% python3 -q
>>> import numpy as np
>>> np.set_printoptions(suppress=True, linewidth=100)
>>> rd = lambda a: np.round(a, 2) + 0
>>> feats = np.load("run5.npy")
>>> feats
array([[ 1.,  0.,  0.,  0.],
       [ 0., -1.,  0.,  0.],
       [ 0.,  0.,  1.,  0.],
       [ 0.,  0.,  0., -1.]])
>>> rd(np.linalg.matrix_power(feats - np.diag(np.diag(feats)), 4))
array([[0., 0., 0., 0.],
       [0., 0., 0., 0.],
       [0., 0., 0., 0.],
       [0., 0., 0., 0.]])
>>> u, r1 = feats[0], feats[1]
>>> u @ r1
np.float64(0.0)
>>> pr = (u @ r1) / (u @ u) * u
>>> (r1 - pr) @ u
np.float64(0.0)
>>> r1 - pr
array([ 0., -1.,  0.,  0.])
>>> pr
array([0., 0., 0., 0.])
>>> np.linalg.matrix_rank(np.outer(u, r1))
np.int64(1)
>>> u = np.array([0, -2, -2, 2])
>>> other = feats + np.outer(u, np.eye(4)[1])
>>> np.linalg.matrix_rank(np.linalg.inv(other) - np.linalg.inv(feats), tol=1e-8)
np.int64(1)
>>> np.linalg.matrix_rank(other - feats)
np.int64(1)
>>> u = np.array([2, 3, -3, -1, -2])
>>> r1 = np.array([-1, 4, 5, 5, 1, 5, -3, -2, 3, -5])
>>> K = np.outer(u, r1)
>>> K
array([[ -2,   8,  10,  10,   2,  10,  -6,  -4,   6, -10],
       [ -3,  12,  15,  15,   3,  15,  -9,  -6,   9, -15],
       [  3, -12, -15, -15,  -3, -15,   9,   6,  -9,  15],
       [  1,  -4,  -5,  -5,  -1,  -5,   3,   2,  -3,   5],
       [  2,  -8, -10, -10,  -2, -10,   6,   4,  -6,  10]])
>>> rng = np.random.default_rng(9)
>>> other = K + rng.integers(-2, 3, (5, 1)) @ rng.integers(-2, 3, (1, 10))
>>> other
array([[ -2,   8,  10,  10,   2,  10,  -6,  -4,   6, -10],
       [ -1,  14,  17,  17,   5,  19,  -5,  -2,  13, -13],
       [  5, -10, -13, -13,  -1, -11,  13,  10,  -5,  17],
       [  0,  -5,  -6,  -6,  -2,  -7,   1,   0,  -5,   4],
       [  0, -10, -12, -12,  -4, -14,   2,   0, -10,   8]])
>>> other - K
array([[ 0,  0,  0,  0,  0,  0,  0,  0,  0,  0],
       [ 2,  2,  2,  2,  2,  4,  4,  4,  4,  2],
       [ 2,  2,  2,  2,  2,  4,  4,  4,  4,  2],
       [-1, -1, -1, -1, -1, -2, -2, -2, -2, -1],
       [-2, -2, -2, -2, -2, -4, -4, -4, -4, -2]])
>>> rd(np.linalg.svd(other - K, compute_uv=False))
array([16.91,  0.  ,  0.  ,  0.  ,  0.  ])
>>> np.abs(other - K).sum(axis=1)
array([ 0, 28, 28, 14, 28])
>>> np.linalg.matrix_rank(other - K, tol=1e-8)
np.int64(1)
>>> rd(np.trace(np.linalg.pinv(K) @ K))
np.float64(1.0)
>>> np.allclose(K[:-1].T @ np.linalg.lstsq(K[:-1].T, K[-1])[0], K[-1])
True
>>> np.linalg.lstsq(K[:-1].T, K[-1])[2]
np.int32(1)
>>> ang = np.radians(168)
>>> R = np.eye(10)
>>> R[7, 7] = R[0, 0] = np.cos(ang)
>>> R[7, 0], R[0, 7] = -np.sin(ang), np.sin(ang)
>>> rd(R)
array([[-0.98,  0.  ,  0.  ,  0.  ,  0.  ,  0.  ,  0.  ,  0.21,  0.  ,  0.  ],
       [ 0.  ,  1.  ,  0.  ,  0.  ,  0.  ,  0.  ,  0.  ,  0.  ,  0.  ,  0.  ],
       [ 0.  ,  0.  ,  1.  ,  0.  ,  0.  ,  0.  ,  0.  ,  0.  ,  0.  ,  0.  ],
       [ 0.  ,  0.  ,  0.  ,  1.  ,  0.  ,  0.  ,  0.  ,  0.  ,  0.  ,  0.  ],
       [ 0.  ,  0.  ,  0.  ,  0.  ,  1.  ,  0.  ,  0.  ,  0.  ,  0.  ,  0.  ],
       [ 0.  ,  0.  ,  0.  ,  0.  ,  0.  ,  1.  ,  0.  ,  0.  ,  0.  ,  0.  ],
       [ 0.  ,  0.  ,  0.  ,  0.  ,  0.  ,  0.  ,  1.  ,  0.  ,  0.  ,  0.  ],
       [-0.21,  0.  ,  0.  ,  0.  ,  0.  ,  0.  ,  0.  , -0.98,  0.  ,  0.  ],
       [ 0.  ,  0.  ,  0.  ,  0.  ,  0.  ,  0.  ,  0.  ,  0.  ,  1.  ,  0.  ],
       [ 0.  ,  0.  ,  0.  ,  0.  ,  0.  ,  0.  ,  0.  ,  0.  ,  0.  ,  1.  ]])
>>> other = K @ R.T
>>> rd(other)
array([[  1.12,   8.  ,  10.  ,  10.  ,   2.  ,  10.  ,  -6.  ,   4.33,   6.  , -10.  ],
       [  1.69,  12.  ,  15.  ,  15.  ,   3.  ,  15.  ,  -9.  ,   6.49,   9.  , -15.  ],
       [ -1.69, -12.  , -15.  , -15.  ,  -3.  , -15.  ,   9.  ,  -6.49,  -9.  ,  15.  ],
       [ -0.56,  -4.  ,  -5.  ,  -5.  ,  -1.  ,  -5.  ,   3.  ,  -2.16,  -3.  ,   5.  ],
       [ -1.12,  -8.  , -10.  , -10.  ,  -2.  , -10.  ,   6.  ,  -4.33,  -6.  ,  10.  ]])
>>> rd(np.linalg.det(R)), rd(np.trace(R))
(np.float64(1.0), np.float64(6.04))
>>> u = np.array([-5, -4, -2])
>>> rd(np.correlate(other[0], other[4], "full"))
array([  11.25,   73.25,   47.13,   12.12,  -46.53,   22.47, -195.9 , -163.25, -109.  , -560.  ,
       -109.  , -163.25, -195.9 ,   22.47,  -46.53,   12.12,   47.13,   73.25,   11.25])
>>> rd(np.polyval(u, other[0]))
array([ -12.82, -354.  , -542.  , -542.  ,  -30.  , -542.  , -158.  , -112.99, -206.  , -462.  ])
>>> rd(np.convolve(other[0], u))
array([  -5.62,  -44.5 ,  -84.25, -106.  ,  -70.  ,  -78.  ,  -14.  ,  -17.64,  -35.31,   17.34,
         28.  ,   20.  ])
>>> np.linalg.cond(K) > 100
np.True_
>>> rd(np.linalg.norm(K, 2) / np.linalg.norm(K))
np.float64(1.0)
>>> [round(float(x), 2) for x in np.linalg.svd(K, compute_uv=False)[:3]]
[61.48, 0.0, 0.0]
>>> sig = 10 * 0.2 ** np.arange(3)
>>> F = rng.normal(size=(10, 3)) * rng.permutation(sig)
>>> rd(F)
array([[-0.79, -8.62, -0.81],
       [ 2.82, -0.48,  1.01],
       [ 1.65,  2.78, -0.26],
       [ 2.78, -5.06,  0.63],
       [-0.8 ,  1.86, -0.61],
       [ 4.69, -0.94, -0.15],
       [ 1.62, -8.91,  0.31],
       [-2.34,  5.45, -0.42],
       [-3.67, -5.94, -0.59],
       [ 1.11,  0.22,  0.2 ]])
>>> other = F + rng.integers(-2, 3, (10, 2)) @ rng.integers(-2, 3, (2, 3))
>>> rd(other)
array([[  1.21,  -7.62,  -1.81],
       [ -1.18,   2.52,   3.01],
       [ -2.35,   5.78,   1.74],
       [  2.78,  -6.06,   0.63],
       [  1.2 ,  -0.14,  -1.61],
       [  0.69,   3.06,   1.85],
       [  3.62, -11.91,  -0.69],
       [  1.66,   2.45,  -2.42],
       [ -3.67,  -4.94,  -0.59],
       [ -2.89,   4.22,   2.2 ]])
>>> rd(other - F)
array([[ 2.,  1., -1.],
       [-4.,  3.,  2.],
       [-4.,  3.,  2.],
       [ 0., -1.,  0.],
       [ 2., -2., -1.],
       [-4.,  4.,  2.],
       [ 2., -3., -1.],
       [ 4., -3., -2.],
       [ 0.,  1.,  0.],
       [-4.,  4.,  2.]])
>>> arr = np.array([[3, 3, 1, 1, 1],
...     [1, 2, 2, 2, 3],
...     [3, 3, 1, 1, 1],
...     [1, 0, 3, 2, 3],
...     [3, 3, 3, 3, 1]])
>>> rk = np.linalg.matrix_rank(arr)
>>> rk
np.int64(4)
>>> N = np.linalg.svd(arr)[2][rk:].T
>>> [int(np.linalg.matrix_rank(arr[:, :j + 1])) for j in range(5)]
[1, 2, 3, 4, 4]
>>> rd(N @ N.T)
array([[ 0.08, -0.09, -0.18,  0.18,  0.03],
       [-0.09,  0.1 ,  0.2 , -0.2 , -0.04],
       [-0.18,  0.2 ,  0.4 , -0.4 , -0.08],
       [ 0.18, -0.2 , -0.4 ,  0.4 ,  0.08],
       [ 0.03, -0.04, -0.08,  0.08,  0.01]])
>>> rd(arr @ N)
array([[0.],
       [0.],
       [0.],
       [0.],
       [0.]])
>>> rd(N[:, 0] / N[np.abs(N[:, 0]).round(6).argmax(), 0])
array([-0.44,  0.5 ,  1.  , -1.  , -0.19])
>>> sig = 5 * 0.7 ** np.arange(5)
>>> O, _ = np.linalg.qr(np.array([[-2.0, 0.8, 1.5, -0.7, -1.5],
...     [0.3, -1.8, -0.2, -0.8, 1.2],
...     [0.0, 0.7, 0.2, -0.4, 1.8],
...     [0.0, -0.1, -0.4, -1.1, -0.2],
...     [0.3, 0.9, 0.0, 0.4, -2.7]]))
>>> X = rng.normal(size=(12, 5)) * sig @ O
>>> rd(X)
array([[  0.99,   2.68,   1.05,   2.96,   0.79],
       [  4.81,   0.18,   1.35,   1.29,   0.43],
       [  8.24,  -6.67,  -2.77,  -2.34,  -0.32],
       [  1.37,   0.75,  -0.51,  -1.11,  -0.47],
       [  7.57,   1.9 ,   2.49,   3.33,  -0.13],
       [  6.89,   0.66,   2.05,  -0.9 ,  -2.93],
       [ -2.78,  -2.26,   2.85,  -1.38,   0.89],
       [  1.83,  -0.17,  -1.31,  -1.14,   1.1 ],
       [ -6.81,  -2.74,  -2.21,  -3.39,  -0.48],
       [-11.15,   4.16,  -1.77,  -3.58,  -1.8 ],
       [  1.41,  -2.89,   1.76,  -2.1 ,   2.46],
       [ -0.81,   2.91,  -0.25,  -0.26,   1.07]])
>>> vec = np.array([0, 1, 2, 2, 0])
>>> rhs = X @ vec
>>> c, lr = np.zeros(5), 1 / np.linalg.norm(X, 2) ** 2
>>> for i in range(25):
...     c -= lr * X.T @ (X @ c - rhs)
...     if i % 5 == 0: print(i, round(np.linalg.norm(X @ c - rhs), 2))
... 
0 20.64
5 6.51
10 4.0
15 2.83
20 2.12
>>> rd(np.linalg.cond(X))
np.float64(5.87)
